In [1]: import numpy as np

In [2]: np.set_printoptions(precision=2, suppress=True, linewidth=160)

In [3]: def tidy(a):
   ...:     return np.round(a, 2) + 0
   ...: 

In [4]: M = np.load("case1.npy")

In [5]: print(M)
[[-2.74  0.87 -1.1  -0.29  0.93 -0.33 -0.64 -0.93 -0.29  1.26 -0.79  0.23]
 [ 0.87 -3.15 -0.77  2.79  2.2   1.34 -0.41  0.29  1.68  0.28 -0.39 -0.97]
 [-1.1  -0.77 -0.13 -0.01 -2.06 -1.02  0.32 -0.61 -0.79 -1.21 -0.37  1.36]
 [-0.29  2.79 -0.01 -2.16  0.21  1.02 -0.89 -0.59  1.73  0.33 -1.22 -1.03]
 [ 0.93  2.2  -2.06  0.21 -1.16  1.27 -1.65  0.67  1.23  0.92  1.92  0.36]
 [-0.33  1.34 -1.02  1.02  1.27 -0.9  -0.97 -1.09  0.77  0.22  0.22 -0.11]
 [-0.64 -0.41  0.32 -0.89 -1.65 -0.97 -0.34 -1.1  -0.75  0.3   0.07 -1.44]
 [-0.93  0.29 -0.61 -0.59  0.67 -1.09 -1.1  -2.86  0.6   1.94 -2.01  0.16]
 [-0.29  1.68 -0.79  1.73  1.23  0.77 -0.75  0.6  -2.98  0.19 -1.26  1.81]
 [ 1.26  0.28 -1.21  0.33  0.92  0.22  0.3   1.94  0.19 -0.51 -0.78 -0.77]
 [-0.79 -0.39 -0.37 -1.22  1.92  0.22  0.07 -2.01 -1.26 -0.78 -1.41 -0.25]
 [ 0.23 -0.97  1.36 -1.03  0.36 -0.11 -1.44  0.16  1.81 -0.77 -0.25 -1.66]]

In [6]: theta = np.radians(45)

In [7]: r_ = np.eye(12)

In [8]: r_[8, 8] = r_[10, 10] = np.cos(theta)

In [9]: r_[8, 10], r_[10, 8] = -np.sin(theta), np.sin(theta)

In [10]: print(tidy(r_))
[[ 1.    0.    0.    0.    0.    0.    0.    0.    0.    0.    0.    0.  ]
 [ 0.    1.    0.    0.    0.    0.    0.    0.    0.    0.    0.    0.  ]
 [ 0.    0.    1.    0.    0.    0.    0.    0.    0.    0.    0.    0.  ]
 [ 0.    0.    0.    1.    0.    0.    0.    0.    0.    0.    0.    0.  ]
 [ 0.    0.    0.    0.    1.    0.    0.    0.    0.    0.    0.    0.  ]
 [ 0.    0.    0.    0.    0.    1.    0.    0.    0.    0.    0.    0.  ]
 [ 0.    0.    0.    0.    0.    0.    1.    0.    0.    0.    0.    0.  ]
 [ 0.    0.    0.    0.    0.    0.    0.    1.    0.    0.    0.    0.  ]
 [ 0.    0.    0.    0.    0.    0.    0.    0.    0.71  0.   -0.71  0.  ]
 [ 0.    0.    0.    0.    0.    0.    0.    0.    0.    1.    0.    0.  ]
 [ 0.    0.    0.    0.    0.    0.    0.    0.    0.71  0.    0.71  0.  ]
 [ 0.    0.    0.    0.    0.    0.    0.    0.    0.    0.    0.    1.  ]]

In [11]: other = M @ r_.T

In [12]: print(np.allclose(np.linalg.norm(M, axis=1), np.linalg.norm(other, axis=1)))
True

In [13]: print(np.allclose(M @ M.T, other @ other.T))
True

In [14]: print(tidy(np.abs(other - M).max(axis=0)))
[0.   0.   0.   0.   0.   0.   0.   0.   1.76 0.   1.74 0.  ]
